$ python -q
>>> import numpy as np
>>> np.set_printoptions(precision=3, suppress=True, linewidth=140, legacy="1.25")
>>> def tidy(a):
...     return np.round(a, 3) + 0
... 
>>> mat = np.loadtxt("out1.csv", delimiter=",")
>>> mat
array([[ 1.,  0.,  0.,  0.,  0.,  0.,  0.,  0.,  0.],
       [ 2.,  1.,  0.,  0.,  0.,  0.,  0.,  0.,  0.],
       [ 1.,  0.,  1.,  0.,  0.,  0.,  0.,  0.,  0.],
       [ 2.,  2., -3.,  1.,  0.,  0.,  0.,  0.,  0.],
       [ 3.,  3.,  1., -1.,  1.,  0.,  0.,  0.,  0.],
       [ 1.,  1.,  3.,  3.,  2.,  1.,  0.,  0.,  0.],
       [ 1., -1.,  0.,  0., -3.,  2.,  1.,  0.,  0.],
       [-1.,  3., -2.,  3.,  3.,  3.,  2.,  1.,  0.],
       [-2., -2., -1., -3.,  3.,  1., -1.,  0.,  1.]])
>>> # triangular: eigenvalues sit on the diagonal
>>> r0 = np.array([3, 1])
>>> np.cross(mat[6, :3], mat[3, :3])
array([3., 3., 4.])
>>> np.polyval(r0, mat[6])
array([ 4., -2.,  1.,  1., -8.,  7.,  4.,  1.,  1.])
>>> np.argsort(-np.linalg.norm(mat, axis=0).round(6), kind="stable")[:3]
array([4, 1, 3])
>>> np.linalg.cond(mat) > 100
True
>>> x = np.array([0, -2, -2, 0, -2, -1, 0, -2, 0])
>>> (mat * x).sum(axis=1)
array([  0.,  -2.,  -2.,   2., -10., -13.,   6., -13.,  -1.])
>>> (mat @ x).argmax()
6
>>> mat * x
array([[ 0., -0., -0.,  0., -0., -0.,  0., -0.,  0.],
       [ 0., -2., -0.,  0., -0., -0.,  0., -0.,  0.],
       [ 0., -0., -2.,  0., -0., -0.,  0., -0.,  0.],
       [ 0., -4.,  6.,  0., -0., -0.,  0., -0.,  0.],
       [ 0., -6., -2., -0., -2., -0.,  0., -0.,  0.],
       [ 0., -2., -6.,  0., -4., -1.,  0., -0.,  0.],
       [ 0.,  2., -0.,  0.,  6., -2.,  0., -0.,  0.],
       [-0., -6.,  4.,  0., -6., -3.,  0., -2.,  0.],
       [-0.,  4.,  2., -0., -6., -1., -0., -0.,  0.]])
>>> np.einsum("ij,j->i", mat, x)
array([  0.,  -2.,  -2.,   2., -10., -13.,   6., -13.,  -1.])
>>> A2 = np.linalg.inv(mat)
>>> (np.abs(A2) > 1e-9).astype(int)
array([[1, 0, 0, 0, 0, 0, 0, 0, 0],
       [1, 1, 0, 0, 0, 0, 0, 0, 0],
       [1, 0, 1, 0, 0, 0, 0, 0, 0],
       [1, 1, 1, 1, 0, 0, 0, 0, 0],
       [1, 1, 1, 1, 1, 0, 0, 0, 0],
       [1, 1, 1, 1, 1, 1, 0, 0, 0],
       [1, 1, 1, 1, 1, 1, 1, 0, 0],
       [1, 1, 1, 1, 1, 1, 1, 1, 0],
       [1, 1, 1, 1, 1, 1, 1, 0, 1]])
>>> tidy(np.linalg.det(mat) * np.linalg.det(A2))
1.0
>>> tidy(np.linalg.inv(A2))
array([[ 1.,  0.,  0.,  0.,  0.,  0.,  0.,  0.,  0.],
       [ 2.,  1.,  0.,  0.,  0.,  0.,  0.,  0.,  0.],
       [ 1.,  0.,  1.,  0.,  0.,  0.,  0.,  0.,  0.],
       [ 2.,  2., -3.,  1.,  0.,  0.,  0.,  0.,  0.],
       [ 3.,  3.,  1., -1.,  1.,  0.,  0.,  0.,  0.],
       [ 1.,  1.,  3.,  3.,  2.,  1.,  0.,  0.,  0.],
       [ 1., -1.,  0.,  0., -3.,  2.,  1.,  0.,  0.],
       [-1.,  3., -2.,  3.,  3.,  3.,  2.,  1.,  0.],
       [-2., -2., -1., -3.,  3.,  1., -1.,  0.,  1.]])
>>> np.allclose(A2, mat.T)
False
